In [1]: import numpy as np

In [2]: from numpy import linalg as LA

In [3]: np.set_printoptions(suppress=True, linewidth=200)

In [4]: def tidy(a):
   ...:     return np.round(a, 3) + 0
   ...: 

In [5]: feats = np.diag(np.array([-2, 2, -2, 2, 0, 0, -2])) + -3 * np.eye(7, k=1) + -3 * np.eye(7, k=-1)

In [6]: print(feats)
[[-2. -3.  0.  0.  0.  0.  0.]
 [-3.  2. -3.  0.  0.  0.  0.]
 [ 0. -3. -2. -3.  0.  0.  0.]
 [ 0.  0. -3.  2. -3.  0.  0.]
 [ 0.  0.  0. -3.  0. -3.  0.]
 [ 0.  0.  0.  0. -3.  0. -3.]
 [ 0.  0.  0.  0.  0. -3. -2.]]

In [7]: # equal to its transpose

In [8]: B = feats[0, 0] * feats[1:] - np.outer(feats[1:, 0], feats[0])

In [9]: print(B)
[[  0. -13.   6.   0.   0.   0.   0.]
 [  0.   6.   4.   6.  -0.  -0.  -0.]
 [  0.   0.   6.  -4.   6.  -0.  -0.]
 [  0.   0.  -0.   6.  -0.   6.  -0.]
 [  0.   0.  -0.  -0.   6.  -0.   6.]
 [  0.   0.  -0.  -0.  -0.   6.   4.]]

In [10]: print(np.flatnonzero(~B.round(6).any(axis=1)))
[]

In [11]: print(LA.matrix_rank(B), LA.matrix_rank(feats))
6 7

In [12]: print(feats[:, 0] / feats[0, 0])
[ 1.   1.5 -0.  -0.  -0.  -0.  -0. ]

In [13]: print(tidy(B.mean(axis=0)))
[ 0.    -1.167  2.667  1.333  2.     2.     1.667]

In [14]: print(LA.matrix_rank(B))
6

In [15]: print(B.sum(axis=1))
[-7. 16.  8. 12. 12. 10.]

In [16]: print(np.unravel_index(np.abs(B).argmax(), B.shape))
(np.int64(0), np.int64(1))

In [17]: print(tidy(LA.svd(B, compute_uv=False)))
[15.375 10.856 10.761  8.465  5.15   2.965]

In [18]: B = LA.inv(feats)

In [19]: print((np.abs(B) > 1e-9).astype(int))
[[1 1 1 1 1 1 1]
 [1 1 1 1 1 1 1]
 [1 1 1 1 1 1 1]
 [1 1 1 1 1 1 1]
 [1 1 1 1 1 1 1]
 [1 1 1 1 1 1 1]
 [1 1 1 1 1 1 1]]

In [20]: print(tidy(B))
[[-0.254 -0.164  0.145  0.067 -0.1   -0.067  0.1  ]
 [-0.164  0.109 -0.097 -0.045  0.067  0.045 -0.067]
 [ 0.145 -0.097 -0.21  -0.097  0.145  0.097 -0.145]
 [ 0.067 -0.045 -0.097  0.109 -0.164 -0.109  0.164]
 [-0.1    0.067  0.145 -0.164 -0.254 -0.17   0.254]
 [-0.067  0.045  0.097 -0.109 -0.17   0.109 -0.164]
 [ 0.1   -0.067 -0.145  0.164  0.254 -0.164 -0.254]]

In [21]: print(tidy(LA.det(feats) * B))
[[-1845. -1188.  1053.   486.  -729.  -486.   729.]
 [-1188.   792.  -702.  -324.   486.   324.  -486.]
 [ 1053.  -702. -1521.  -702.  1053.   702. -1053.]
 [  486.  -324.  -702.   792. -1188.  -792.  1188.]
 [ -729.   486.  1053. -1188. -1845. -1230.  1845.]
 [ -486.   324.   702.  -792. -1230.   792. -1188.]
 [  729.  -486. -1053.  1188.  1845. -1188. -1845.]]

In [22]: print(tidy(LA.slogdet(feats)[0]))
1.0

In [23]: print(tidy(feats @ B))
[[1. 0. 0. 0. 0. 0. 0.]
 [0. 1. 0. 0. 0. 0. 0.]
 [0. 0. 1. 0. 0. 0. 0.]
 [0. 0. 0. 1. 0. 0. 0.]
 [0. 0. 0. 0. 1. 0. 0.]
 [0. 0. 0. 0. 0. 1. 0.]
 [0. 0. 0. 0. 0. 0. 1.]]

In [24]: print(np.allclose(B, feats.T))
False

In [25]: print(tidy(LA.cond(feats)))
4.379
